$ ipython --no-banner

In [1]: import numpy as np

In [2]: from numpy import linalg as LA

In [3]: np.set_printoptions(precision=2, suppress=True, linewidth=120, floatmode="fixed")

In [4]: def rd(a):
   ...:     return np.round(a, 2) + 0
   ...: 

In [5]: W0 = np.array([[0.0, 1.0], [1.0, 0.0]])

In [6]: vec = np.array([1, 0])

In [7]: y = W0 @ vec

In [8]: y
Out[8]: array([0.00, 1.00])

In [9]: rd(LA.solve(W0, 4 * y))
Out[9]: array([4.00, 0.00])

In [10]: rd(LA.solve(W0, y))
Out[10]: array([1.00, 0.00])

In [11]: rd(LA.solve(W0, W0[:, 0]))
Out[11]: array([1.00, 0.00])

In [12]: rd(LA.solve(W0.T, W0[0]))
Out[12]: array([1.00, 0.00])

In [13]: def softmax(z):
    ...:     e = np.exp(z - z.max(axis=-1, keepdims=True))
    ...:     return e / e.sum(axis=-1, keepdims=True)
    ...: 

In [14]: softmax(W0).sum(axis=1)
Out[14]: array([1.00, 1.00])

In [15]: rd(softmax(W0[0]))
Out[15]: array([0.27, 0.73])

In [16]: att = W0 @ W0.T / np.sqrt(2)

In [17]: rd(softmax(att + np.triu(np.full(att.shape, -np.inf), 1)))
Out[17]: 
array([[1.00, 0.00],
       [0.33, 0.67]])

In [18]: rd(softmax(att))
Out[18]: 
array([[0.67, 0.33],
       [0.33, 0.67]])

In [19]: vec = np.array([2, 3])

In [20]: rd(LA.inv(W0))
Out[20]: 
array([[0.00, 1.00],
       [1.00, 0.00]])

In [21]: 2 - LA.matrix_rank(W0 - np.eye(2), tol=1e-8)
Out[21]: np.int64(1)

In [22]: rd(np.sort(np.abs(np.degrees(np.angle(LA.eigvals(W0))))))
Out[22]: array([  0.00, 180.00])

In [23]: W0.T @ (W0 @ vec)
Out[23]: array([2.00, 3.00])

In [24]: rd(np.abs(LA.eigvals(W0)))
Out[24]: array([1.00, 1.00])

In [25]: rd(LA.norm(vec)), rd(LA.norm(W0 @ vec))
Out[25]: (np.float64(3.61), np.float64(3.61))

In [26]: rd(LA.det(W0))
Out[26]: np.float64(-1.0)

In [27]: f = np.array([2, 0])

In [28]: B = W0 + np.outer(f, np.eye(2)[0])

In [29]: rd(LA.det(B) / LA.det(W0)), rd(1 + LA.solve(W0, f)[0])
Out[29]: (np.float64(1.0), np.float64(1.0))

In [30]: LA.matrix_rank(LA.inv(B) - LA.inv(W0), tol=1e-8)
Out[30]: np.int64(1)

In [31]: B = np.array([[0, 1, 0], [1, 0, 2], [1, 3, 0], [4, 3, 3], [2, 4, 4]])

In [32]: J = B.T @ B

In [33]: J
Out[33]: 
array([[22, 23, 22],
       [23, 35, 25],
       [22, 25, 29]])

In [34]: evals, vecs = LA.eigh(J)

In [35]: vec = np.array([1, 0, 3])

In [36]: vec @ J @ vec
Out[36]: np.int64(415)

In [37]: (np.sign(vecs[:, -1].round(6)) == np.sign(vecs[0, -1].round(6))).astype(int)
Out[37]: array([1, 1, 1])

In [38]: vec @ J @ vec / (vec @ vec), rd(evals[0]), rd(evals[-1])
Out[38]: (np.float64(41.5), np.float64(2.97), np.float64(75.94))

In [39]: rd(LA.eigvalsh(J[1:, 1:]))
Out[39]: array([ 6.82, 57.18])

In [40]: vec = np.ones(3)

In [41]: for _ in range(5):
    ...:     vec = J @ vec
    ...:     vec /= LA.norm(vec)
    ...:     print(round(vec @ J @ vec, 2))
    ...: 
75.94
75.94
75.94
75.94
75.94

In [42]: rd(LA.eigvalsh(J)[-1])
Out[42]: np.float64(75.94)

In [43]: K = np.array([[7, 2, 0, -7], [-8, -9, 3, 4], [7, 2, 0, 2], [-17, -25, 9, 5]])

In [44]: rk = LA.matrix_rank(K)

In [45]: rk
Out[45]: np.int64(3)

In [46]: ns = LA.svd(K)[2][rk:].T

In [47]: LA.matrix_rank(K.T @ K), LA.matrix_rank(K @ K.T)
Out[47]: (np.int64(3), np.int64(3))

In [48]: rd(ns[:, 0] / ns[np.abs(ns[:, 0]).round(6).argmax(), 0])
Out[48]: array([-0.13,  0.45,  1.00,  0.00])

In [49]: np.allclose(K @ ns, 0)
Out[49]: True

In [50]: rd(ns @ ns.T)
Out[50]: 
array([[ 0.01, -0.05, -0.10,  0.00],
       [-0.05,  0.16,  0.37,  0.00],
       [-0.10,  0.37,  0.82,  0.00],
       [ 0.00,  0.00,  0.00,  0.00]])

In [51]: [int(LA.matrix_rank(K[:i])) for i in range(1, len(K) + 1)]
Out[51]: [1, 2, 3, 3]

In [52]: U, s, Vt = LA.svd(K)

In [53]: vecs = Vt[:(s > 1e-8).sum()]

In [54]: rng = np.random.default_rng(77)

In [55]: vec = K[2] + 2 * K[0] + rng.integers(2) * np.eye(4)[3]

In [56]: vec
Out[56]: array([ 21.00,   6.00,   0.00, -12.00])

In [57]: rd(vecs.T @ vecs)
Out[57]: 
array([[ 0.99,  0.05,  0.10,  0.00],
       [ 0.05,  0.84, -0.37,  0.00],
       [ 0.10, -0.37,  0.18,  0.00],
       [ 0.00,  0.00,  0.00,  1.00]])

In [58]: rd(np.diag(vecs.T @ vecs))
Out[58]: array([0.99, 0.84, 0.18, 1.00])

In [59]: data = np.array([[-3, 2, -3, -2, 0],
    ...:     [3, -3, 0, -2, 3],
    ...:     [-3, -1, -3, -3, 3],
    ...:     [0, 0, -3, -1, -3],
    ...:     [-6, 5, -3, 0, -3]])

In [60]: U, s, Vt = LA.svd(data)

In [61]: vecs = Vt[:(s > 1e-8).sum()]

In [62]: vec = data[3] + -3 * data[4] + rng.integers(2) * np.eye(5)[2]

In [63]: vec
Out[63]: array([ 18.00, -15.00,   7.00,  -1.00,   6.00])

In [64]: rd(LA.norm(vec - vecs.T @ vecs @ vec))
Out[64]: np.float64(0.59)

In [65]: rd(vecs.T @ vecs)
Out[65]: 
array([[ 0.95, -0.03,  0.13, -0.15, -0.08],
       [-0.03,  0.98,  0.08, -0.09, -0.05],
       [ 0.13,  0.08,  0.66,  0.40,  0.21],
       [-0.15, -0.09,  0.40,  0.54, -0.24],
       [-0.08, -0.05,  0.21, -0.24,  0.87]])

In [66]: rd(np.diag(vecs.T @ vecs))
Out[66]: array([0.95, 0.98, 0.66, 0.54, 0.87])

In [67]: LA.matrix_rank(np.vstack([data, vec]))
Out[67]: np.int64(5)

In [68]: LA.cond(J) > 100
Out[68]: np.False_

In [69]: rd(LA.norm(J, 2) / LA.norm(J))
Out[69]: np.float64(0.99)

In [70]: round(np.log10(LA.cond(J)))
Out[70]: 1

In [71]: np.argsort(-LA.norm(J, axis=0).round(6), kind="stable")[:3]
Out[71]: array([1, 2, 0])

In [72]: f = np.array([3, 0, 5])

In [73]: np.cross(data[2, :3], data[4, :3])
Out[73]: array([ 18,   9, -21])

In [74]: np.convolve(data[2], f)
Out[74]: array([ -9,  -3, -24, -14,  -6, -15,  15])

In [75]: np.polyval(f, data[2])
Out[75]: array([32,  8, 32, 32, 32])

In [76]: np.correlate(data[2], data[4], "full")
Out[76]: array([  9,   3,  18,  -3,  13,   0,  -6,  33, -18])

In [77]: np.array([np.convolve(row, f, "same") for row in data])
Out[77]: 
array([[  6, -24,   4, -15, -10],
       [ -9,  15, -21,   9, -10],
       [ -3, -24, -14,  -6, -15],
       [  0,  -9,  -3, -24,  -5],
       [ 15, -39,  25, -24,   0]])

In [78]: rk = LA.matrix_rank(data)

In [79]: rk
Out[79]: np.int64(4)

In [80]: ns = LA.svd(data)[2][rk:].T

In [81]: [int(LA.matrix_rank(data[:i])) for i in range(1, len(data) + 1)]
Out[81]: [1, 2, 3, 4, 4]

In [82]: rd(ns @ ns.T)
Out[82]: 
array([[ 0.05,  0.03, -0.13,  0.15,  0.08],
       [ 0.03,  0.02, -0.08,  0.09,  0.05],
       [-0.13, -0.08,  0.34, -0.40, -0.21],
       [ 0.15,  0.09, -0.40,  0.46,  0.24],
       [ 0.08,  0.05, -0.21,  0.24,  0.13]])

In [83]: rd(data @ ns)
Out[83]: 
array([[0.00],
       [0.00],
       [0.00],
       [0.00],
       [0.00]])

In [84]: LA.matrix_rank(data.T @ data), LA.matrix_rank(data @ data.T)
Out[84]: (np.int64(4), np.int64(4))

In [85]: arr = np.loadtxt("sample4.csv", delimiter=",")

In [86]: arr
Out[86]: 
array([[ 2.00,  2.00,  0.00],
       [ 3.00,  4.00,  0.00],
       [ 3.00,  4.00,  2.00],
       [ 4.00,  5.00,  3.00],
       [ 6.00,  5.00,  4.00],
       [ 8.00,  7.00,  4.00],
       [ 9.00,  9.00,  6.00],
       [11.00, 10.00,  8.00],
       [13.00, 12.00, 10.00],
       [15.00, 12.00, 11.00],
       [15.00, 13.00, 11.00],
       [17.00, 13.00, 12.00],
       [19.00, 13.00, 14.00],
       [21.00, 14.00, 16.00],
       [22.00, 16.00, 16.00],
       [23.00, 17.00, 17.00],
       [25.00, 17.00, 17.00],
       [27.00, 18.00, 17.00],
       [28.00, 18.00, 19.00],
       [30.00, 18.00, 21.00],
       [32.00, 19.00, 22.00],
       [32.00, 21.00, 23.00],
       [34.00, 22.00, 25.00],
       [34.00, 24.00, 25.00],
       [36.00, 25.00, 25.00],
       [36.00, 26.00, 26.00],
       [36.00, 26.00, 27.00]])

In [87]: Xs = (arr - arr.mean(axis=0)) / arr.std(axis=0)

In [88]: Xs.std(axis=0)
Out[88]: array([1.00, 1.00, 1.00])

In [89]: c = LA.lstsq(np.delete(Xs, 0, axis=1), Xs[:, 0])[0]

In [90]: rd(1 - np.var(Xs[:, 0] - np.delete(Xs, 0, axis=1) @ c))
Out[90]: np.float64(0.99)

In [91]: rd(c)
Out[91]: array([0.10, 0.90])
